In [1]: import numpy as np

In [2]: from numpy import linalg as LA

In [3]: np.set_printoptions(suppress=True, linewidth=160)

In [4]: def rd(a):
   ...:     return np.round(a, 1) + 0
   ...: 

In [5]: B = np.array([[2, -1], [-1, 0]])

In [6]: Z = np.array([[3, 3], [3, 1]])

In [7]: m1 = np.kron(B, Z)

In [8]: print(m1)
[[ 6  6 -3 -3]
 [ 6  2 -3 -1]
 [-3 -3  0  0]
 [-3 -1  0  0]]

In [9]: # equal to its transpose

In [10]: B = LA.inv(m1)

In [11]: print(rd(m1 @ B))
[[1. 0. 0. 0.]
 [0. 1. 0. 0.]
 [0. 0. 1. 0.]
 [0. 0. 0. 1.]]

In [12]: print((np.abs(B) > 1e-9).astype(int))
[[0 0 1 1]
 [0 0 1 1]
 [1 1 1 1]
 [1 1 1 1]]

In [13]: print(rd(LA.det(m1) * LA.det(B)))
1.0

In [14]: print(np.allclose(B, m1.T))
False

In [15]: print(rd(LA.inv(B)))
[[ 6.  6. -3. -3.]
 [ 6.  2. -3. -1.]
 [-3. -3.  0.  0.]
 [-3. -1.  0.  0.]]

In [16]: C2 = m1.T @ m1

In [17]: print(rd(LA.svd(m1, compute_uv=False) ** 2))
[155.3   7.9   4.6   0.2]

In [18]: print(np.diag(C2))
[90 50 18 10]

In [19]: print(rd(LA.eigvalsh(C2)[::-1]))
[155.3   7.9   4.6   0.2]

In [20]: print(np.trace(C2), (m1 ** 2).sum())
168 168

In [21]: w, evecs = LA.eigh(m1)

In [22]: x0 = np.array([2, 5, 4, 5])

In [23]: print(x0 @ m1 @ x0)
-84

In [24]: print(rd(evecs * np.maximum(w, 0) @ evecs.T))
[[ 7.   5.  -2.8 -2.2]
 [ 5.   3.7 -2.2 -1.4]
 [-2.8 -2.2  1.3  0.7]
 [-2.2 -1.4  0.7  0.9]]

In [25]: print((np.sign(evecs[:, -1].round(6)) == np.sign(evecs[0, -1].round(6))).astype(int))
[1 1 0 0]

In [26]: print(np.abs(m1).sum(axis=1).max(), rd(np.abs(w).max()))
18 12.5

In [27]: print(x0 @ m1 @ x0 / (x0 @ x0), rd(w[0]), rd(w[-1]))
-1.2 -2.8 12.5

In [28]: print(rd(LA.det(2 * m1)), rd(LA.det(m1)))
576.0 36.0

In [29]: print(rd(np.poly(m1)))
[  1.  -8. -52. -48.  36.]

In [30]: print(rd(LA.eigvals(m1)))
[12.5  0.5 -2.8 -2.1]

In [31]: print(rd(LA.eigvals(m1).sum().real))
8.0

In [32]: print(rd(LA.det(m1[::-1])))
36.0

In [33]: print(np.einsum("ii->", m1))
8

In [34]: print(np.kron(np.eye(2, dtype=int), m1))
[[ 6  6 -3 -3  0  0  0  0]
 [ 6  2 -3 -1  0  0  0  0]
 [-3 -3  0  0  0  0  0  0]
 [-3 -1  0  0  0  0  0  0]
 [ 0  0  0  0  6  6 -3 -3]
 [ 0  0  0  0  6  2 -3 -1]
 [ 0  0  0  0 -3 -3  0  0]
 [ 0  0  0  0 -3 -1  0  0]]

In [35]: proj = np.triu(np.array([[1, 3, 0, 1], [0, 2, 3, 1], [2, 1, 3, 3], [2, 3, 0, 1]]), 1) + np.eye(4)

In [36]: B = proj @ m1 @ LA.inv(proj)

In [37]: print(B)
[[  21.  -52.  144. -407.]
 [  -6.   10.  -33.   94.]
 [ -12.   30.  -90.  252.]
 [  -3.    8.  -24.   67.]]

In [38]: print(proj @ m1 - m1 @ proj)
[[ 15. -13. -27.  -6.]
 [-12. -28.  -6.   1.]
 [ -9.   6.   9.   6.]
 [  0.   9.   3.   4.]]

In [39]: print(rd(LA.det(B)))
36.0

In [40]: print(rd(np.poly(B)))
[  1.  -8. -52. -48.  36.]

In [41]: rng = np.random.default_rng(98309)

In [42]: data = np.eye(4, dtype=int)[rng.permutation(4)] * np.array([1, 8, 0, -2])

In [43]: print(data)
[[ 1  0  0  0]
 [ 0  8  0  0]
 [ 0  0  0  0]
 [ 0  0  0 -2]]

In [44]: print(np.abs(np.diag(LA.qr(data)[1])) > 1e-9)
[ True  True False  True]

In [45]: print(rd(data @ LA.pinv(data) @ data))
[[ 1.  0.  0.  0.]
 [ 0.  8.  0.  0.]
 [ 0.  0.  0.  0.]
 [ 0.  0.  0. -2.]]

In [46]: J = np.array([[40.0, 36.0], [36.0, 40.0]])

In [47]: # symmetric, so the eigenvalues are real

In [48]: C2 = J.T @ J

In [49]: print(rd(LA.eigvalsh(C2)[::-1]))
[5776.   16.]

In [50]: print(rd(LA.svd(J, compute_uv=False) ** 2))
[5776.   16.]

In [51]: print(C2)
[[2896. 2880.]
 [2880. 2896.]]

In [52]: print(np.trace(C2), (J ** 2).sum())
5792.0 5792.0

In [53]: print(np.diag(C2))
[2896. 2896.]

In [54]: Uu, sv, Vh = LA.svd(J, full_matrices=False)

In [55]: print(np.allclose(Uu * sv @ Vh, J))
True

In [56]: print(rd(sv))
[76.  4.]

In [57]: print(rd(Uu.T @ Uu))
[[1. 0.]
 [0. 1.]]

In [58]: print(rd(sv / sv[0]))
[1.  0.1]

In [59]: print(rd(np.sqrt((sv ** 2).sum())), rd(LA.norm(J)))
76.1 76.1

In [60]: print((sv > 1e-8).sum())
2

In [61]: print(rd(Vh @ Vh.T))
[[1. 0.]
 [0. 1.]]

In [62]: low = LA.cholesky(J)

In [63]: print(LA.eigvalsh(J).min() > 0)
True

In [64]: print(rd(np.prod(np.diag(low)) ** 2), rd(LA.det(J)))
304.0 304.0

In [65]: print(rd(low @ low.T))
[[40. 36.]
 [36. 40.]]

In [66]: arr = np.load("run6.npy")

In [67]: print(rd(arr))
[[-0.7  0.9  0.2 -0.7  0.5]
 [-0.7  0.9  0.2 -0.7  0.5]
 [-0.3  0.3  0.1 -0.3  0.2]
 [-0.4  0.4  0.1 -0.4  0.2]
 [-0.8  1.   0.2 -0.8  0.5]
 [ 0.3 -0.3 -0.1  0.3 -0.2]
 [ 0.5 -0.7 -0.1  0.5 -0.4]
 [ 0.1 -0.1  0.   0.1 -0.1]]

In [68]: blk = np.stack([arr, 5 * arr, arr[::-1]])

In [69]: print((blk @ arr.T).shape)
(3, 8, 8)

In [70]: print(rd(np.einsum("bij,cij->bc", blk, blk)))
[[  9.   45.2  -1.9]
 [ 45.2 226.1  -9.4]
 [ -1.9  -9.4   9. ]]

In [71]: print(rd(LA.norm(blk, axis=(1, 2))))
[ 3. 15.  3.]

In [72]: print(rd(blk.sum(axis=0)))
[[-4.2  5.2  0.9 -4.2  2.8]
 [-3.8  4.6  0.8 -3.8  2.5]
 [-1.4  1.6  0.3 -1.4  0.9]
 [-3.   3.6  0.7 -3.   2. ]
 [-5.2  6.4  1.2 -5.2  3.5]
 [ 1.4 -1.6 -0.3  1.4 -0.9]
 [ 2.5 -3.1 -0.6  2.5 -1.7]
 [-0.2  0.2  0.  -0.2  0.1]]

In [73]: print(blk.shape)
(3, 8, 5)

In [74]: X = np.loadtxt("a.csv", delimiter=",")

In [75]: print(X)
[[-5. -7. -6.]
 [-3. -5. -4.]
 [ 1. -1.  0.]
 [10.  8.  9.]
 [12. 10. 11.]
 [-4. -6. -5.]
 [ 6.  4.  5.]
 [ 1. -1.  0.]]

In [76]: Uu, sv, Vh = LA.svd(X)

In [77]: print(np.argmax(sv[:-1] / (sv[1:] + 1e-6)) + 1)
2

In [78]: B = Uu[:, :2] @ np.diag(sv[:2]) @ Vh[:2]

In [79]: print(rd(LA.norm(X - B) / LA.norm(X)))
0.0

In [80]: print(LA.matrix_rank(X, rtol=0.05))
2

In [81]: print(rd(np.abs(X - B).max()))
0.0

In [82]: print([round(float(x), 1) for x in LA.svd(X, compute_uv=False)[:3]])
[30.2, 3.9, 0.0]

In [83]: print(LA.cond(X) > 100)
True

In [84]: print(LA.lstsq(X[:-1].T, X[-1])[2])
2

In [85]: print(np.unique(X.round(6), axis=0).shape)
(7, 3)

In [86]: print(np.abs(np.diag(LA.qr(X)[1])) > 1e-9)
[ True  True False]

In [87]: print(rd(X @ LA.pinv(X) @ X))
[[-5. -7. -6.]
 [-3. -5. -4.]
 [ 1. -1.  0.]
 [10.  8.  9.]
 [12. 10. 11.]
 [-4. -6. -5.]
 [ 6.  4.  5.]
 [ 1. -1.  0.]]

In [88]: mat = np.load("dump.npy")

In [89]: print(mat)
[[ 343 -119  -59]
 [-119  126  147]
 [ -59  147  245]]

In [90]: Uu, sv, Vh = LA.svd(mat, full_matrices=False)

In [91]: print(rd(np.cumsum(sv ** 2) / np.sum(sv ** 2)))
[0.8 1.  1. ]

In [92]: print(rd(Vh @ Vh.T))
[[1. 0. 0.]
 [0. 1. 0.]
 [0. 0. 1.]]

In [93]: print(Uu.shape, sv.shape, Vh.shape)
(3, 3) (3,) (3, 3)

In [94]: print(rd(sv / sv[0]))
[1.  0.5 0. ]

In [95]: print(rd(np.sqrt((sv ** 2).sum())), rd(LA.norm(mat)))
521.6 521.6

In [96]: print(rd(Uu.T @ mat @ Vh.T))
[[464.    0.    0. ]
 [  0.  237.9   0. ]
 [  0.    0.   12.1]]

In [97]: print(rd(sv))
[464.  237.9  12.1]

In [98]: F = np.loadtxt("sample18.csv", delimiter=",")

In [99]: print(F)
[[-8.   5.   1.2 -1.7 -3.2 -4.8]
 [-6.9  4.3  0.2 -3.1 -4.2 -6.8]
 [-6.4  6.6 -0.3 -2.9 -5.  -6.7]
 [-5.1  7.3  0.2 -3.9 -2.2 -6.3]
 [-6.8  7.  -0.5 -4.1 -2.6 -7.9]
 [-6.3  5.6  2.4 -4.1 -0.9 -6. ]
 [-5.9  8.   1.  -4.1 -1.5 -6.3]
 [-7.5  4.8  0.3 -0.3 -1.4 -5.8]
 [-6.5  5.8  0.7 -2.4 -4.5 -6.9]
 [-5.5  6.8 -0.2 -3.5 -3.7 -5.6]
 [-6.2  5.6 -1.7 -2.4 -2.7 -6.8]
 [-5.8  7.4 -0.4 -3.9 -2.3 -4.9]
 [-6.8  4.7  0.3 -3.2 -3.2 -4.9]
 [-6.1  5.9 -1.8 -2.8 -2.  -5.7]
 [-7.1  4.9 -0.7 -4.3 -4.1 -5.7]
 [-5.7  5.6  0.  -4.  -2.  -7.6]
 [-7.9  6.  -0.5 -3.5 -1.8 -7.3]
 [-5.8  5.5 -1.4 -2.8 -3.4 -5.6]
 [-6.   4.7 -2.5 -1.6 -3.8 -5.3]
 [-5.1  6.9  0.8 -3.3 -3.2 -4.8]
 [-7.3  5.3  0.2 -4.1 -4.  -5. ]
 [-6.6  5.4  1.3 -2.9 -2.9 -5.9]
 [-6.   6.8 -0.7 -2.1 -2.4 -7.1]
 [-6.3  6.3  1.1 -3.4 -4.  -6.3]
 [-5.5  4.   0.1 -2.4 -3.3 -7.8]
 [-4.3  7.5  0.3 -1.6 -2.2 -6.3]
 [-6.3  6.5 -0.9 -2.8 -1.2 -6. ]
 [-5.   4.7  0.9 -4.  -1.7 -6.4]
 [-6.3  7.3  1.1 -2.6 -3.5 -5. ]
 [-5.7  6.8 -0.5 -1.2 -4.1 -5.8]
 [-6.4  5.8  0.2 -1.3 -1.8 -6.5]
 [-6.1  6.7 -0.3 -1.6 -2.  -5.3]
 [-4.3  6.4 -0.6 -4.5 -4.3 -7.5]]

In [100]: C2 = F.T @ F

In [101]: print(rd(LA.svd(F, compute_uv=False) ** 2))
[4260.9   47.7   37.4   35.7   30.    20. ]

In [102]: print(rd(LA.eigvalsh(C2)[::-1]))
[4260.9   47.7   37.4   35.7   30.    20. ]

In [103]: print(rd(np.diag(C2)))
[1279.4 1220.8   32.3  317.8  311.6 1270. ]

In [104]: q, r_ = LA.qr(F)

In [105]: print(rd(np.abs(np.diag(r_))))
[35.8  8.8  5.7  6.1  6.2  6. ]

In [106]: print(q.shape, r_.shape)
(33, 6) (6, 6)

In [107]: print(rd(q.T @ q))
[[1. 0. 0. 0. 0. 0.]
 [0. 1. 0. 0. 0. 0.]
 [0. 0. 1. 0. 0. 0.]
 [0. 0. 0. 1. 0. 0.]
 [0. 0. 0. 0. 1. 0.]
 [0. 0. 0. 0. 0. 1.]]

In [108]: z = F[:, 4] > np.median(F[:, 4])

In [109]: r0 = F[z].mean(axis=0) - F[~z].mean(axis=0)

In [110]: print(np.argsort(-np.abs(r0).round(6), kind="stable"))
[4 1 5 0 2 3]

In [111]: print(z.astype(int))
[0 0 0 1 1 1 1 1 0 0 1 1 0 1 0 1 1 0 0 0 0 0 1 0 0 1 1 1 0 0 1 1 0]

In [112]: print(rd(LA.norm(J) ** 2 / LA.norm(J, 2) ** 2))
1.0

In [113]: print(rd(LA.norm(J, "nuc")))
80.0

In [114]: print(rd(LA.norm(J, axis=0)))
[53.8 53.8]

In [115]: print(rd(LA.norm(J, 1)), rd(LA.norm(J, np.inf)))
76.0 76.0

In [116]: print(rd(LA.norm(J[0] - J[1])))
5.7

In [117]: x0 = np.array([2, -2, -1, 4, 2, -4])

In [118]: h = np.maximum(F @ x0, 0)

In [119]: print(rd(np.tanh(F @ x0)))
[-1. -1. -1. -1. -1. -1. -1. -1. -1. -1. -1. -1. -1. -1. -1. -1. -1. -1. -1. -1. -1. -1. -1. -1. -1. -1. -1. -1. -1. -1. -1. -1. -1.]

In [120]: print(np.flatnonzero(h > 1e-9))
[]

In [121]: print(F.T @ h)
[0. 0. 0. 0. 0. 0.]

In [122]: A = np.array([[-3, 0, 0, 2],
     ...:     [-1, 1, 3, -2],
     ...:     [-2, 2, 2, 3],
     ...:     [-2, 2, 2, 3],
     ...:     [-2, 1, 3, 1],
     ...:     [-2, 3, -1, 0]])

In [123]: A[-1] = A[0] + -3 * A[1]

In [124]: print(A)
[[-3  0  0  2]
 [-1  1  3 -2]
 [-2  2  2  3]
 [-2  2  2  3]
 [-2  1  3  1]
 [ 0 -3 -9  8]]

In [125]: # rows 2 and 3 are equal

In [126]: B = m1 / LA.norm(m1, axis=1, keepdims=True)

In [127]: C2 = B @ B.T

In [128]: print((np.abs(C2) > 0.9).astype(int))
[[1 0 0 0]
 [0 1 0 0]
 [0 0 1 0]
 [0 0 0 1]]

In [129]: print(rd(LA.norm(B, axis=1)))
[1. 1. 1. 1.]

In [130]: print(np.argwhere(np.triu(np.abs(C2) > 0.95, 1)))
[]

In [131]: print((C2 - 2 * np.eye(4)).round(6).argmax(axis=1))
[1 0 3 2]

In [132]: print(rd(C2[1]))
[ 0.9  1.  -0.8 -0.9]

In [133]: x0 = np.array([-3, -1, 4, 4])

In [134]: rhs = A @ x0

In [135]: print(rd(LA.pinv(A) @ A))
[[1. 0. 0. 0.]
 [0. 1. 0. 0.]
 [0. 0. 1. 0.]
 [0. 0. 0. 1.]]

In [136]: print(rd(LA.solve(A.T @ A, A.T @ rhs)))
[-3. -1.  4.  4.]

In [137]: rhs = rhs + 0.1 * rng.normal(size=6)

In [138]: print(rd(rhs))
[17.1  5.9 24.  23.9 21.1 -1.2]

In [139]: c, *_ = LA.lstsq(A, rhs)

In [140]: print(rd(LA.norm(rhs - A @ c)))
0.2

In [141]: print(rd(A.T @ (rhs - A @ c)))
[0. 0. 0. 0.]

In [142]: r0 = np.array([3, 0])

In [143]: print(np.correlate(A[0], A[3], "full"))
[-9 -6 -6 12  4  4 -4]

In [144]: print(np.cross(A[0, :3], A[3, :3]))
[ 0  6 -6]

In [145]: print(np.polyval(r0, A[0]))
[-9  0  0  6]
